$ python -q
>>> import numpy as np
>>> np.set_printoptions(precision=2, suppress=True, linewidth=100)
>>> J = np.load("mat.npy")
>>> J
array([[ 6., -4.,  2.,  0.],
       [10., -6.,  6., -2.],
       [ 8., -4.,  8., -4.],
       [14., -8., 10., -4.]])
>>> r = np.linalg.matrix_rank(J)
>>> r
np.int64(2)
>>> ns = np.linalg.svd(J)[2][r:].T
>>> [int(np.linalg.matrix_rank(np.delete(J, i, axis=0))) for i in range(4)]
[2, 2, 2, 2]
>>> np.linalg.matrix_rank(J.T @ J), np.linalg.matrix_rank(J @ J.T)
(np.int64(2), np.int64(2))
>>> np.round(J @ ns, 2) + 0
array([[0., 0.],
       [0., 0.],
       [0., 0.],
       [0., 0.]])
>>> ns.shape
(4, 2)
>>> ns @ ns.T
array([[ 0.35,  0.45, -0.15, -0.05],
       [ 0.45,  0.65, -0.05,  0.15],
       [-0.15, -0.05,  0.35,  0.45],
       [-0.05,  0.15,  0.45,  0.65]])
>>> left, sigma, VT = np.linalg.svd(J)
>>> sigma.round(2) + 0
array([27.44,  3.91,  0.  ,  0.  ])
>>> A2 = left[:, :2] @ np.diag(sigma[:2]) @ VT[:2]
>>> A2.round(2) + 0
array([[ 6., -4.,  2.,  0.],
       [10., -6.,  6., -2.],
       [ 8., -4.,  8., -4.],
       [14., -8., 10., -4.]])
>>> round(float(np.linalg.norm(J - A2) / np.linalg.norm(J)), 2)
0.0
>>> np.round(np.poly(J), 2) + 0
array([ 1., -4.,  4.,  0.,  0.])
>>> np.round(np.linalg.det(J[::-1]), 2)
np.float64(-0.0)
>>> round(float(np.linalg.eigvals(J).sum().real), 2)
4.0
>>> np.einsum("ii->", J)
np.float64(4.0)
>>> J - J[0]
array([[ 0.,  0.,  0.,  0.],
       [ 4., -2.,  4., -2.],
       [ 2.,  0.,  6., -4.],
       [ 8., -4.,  8., -4.]])
>>> np.round(np.linalg.norm(J), 2)
np.float64(27.71)
>>> J.sum(axis=0)
array([ 38., -22.,  26., -10.])
>>> np.diff(J, axis=0)
array([[ 4., -2.,  4., -2.],
       [-2.,  2.,  2., -2.],
       [ 6., -4.,  2.,  0.]])
>>> np.count_nonzero(J)
np.int64(15)
>>> np.abs(J).max()
np.float64(14.0)
>>> K = np.load("x.npy")
>>> K
array([[-1, -3, -1, -3],
       [ 3, -1,  3, -1],
       [ 0,  0, -1, -3],
       [ 0,  0,  3, -1]])
>>> cov = K.T @ K
>>> np.linalg.matrix_rank(cov)
np.int64(4)
>>> (K @ K.T).shape
(4, 4)
>>> x = np.array([0, 1, 0, 2])
>>> (J @ x).argmax()
np.int64(0)
>>> np.einsum("ij,j->i", J, x)
array([ -4., -10., -12., -16.])
>>> np.linalg.norm(J @ x) <= np.linalg.norm(J, 2) * np.linalg.norm(x) + 1e-9
np.True_
>>> np.sign((J @ x).round(6))
array([-1., -1., -1., -1.])
>>> (J * x).sum(axis=1)
array([ -4., -10., -12., -16.])
>>> J @ (2 * x)
array([ -8., -20., -24., -32.])
>>> J @ np.ones(4)
array([ 4.,  8.,  8., 12.])
>>> left, sigma, VT = np.linalg.svd(K, full_matrices=False)
>>> np.allclose(left * sigma @ VT, K)
True
>>> sigma / sigma[0]
array([1.  , 1.  , 0.38, 0.38])
>>> (sigma > 1e-8).sum()
np.int64(4)
>>> np.cumsum(sigma ** 2) / np.sum(sigma ** 2)
array([0.44, 0.87, 0.94, 1.  ])
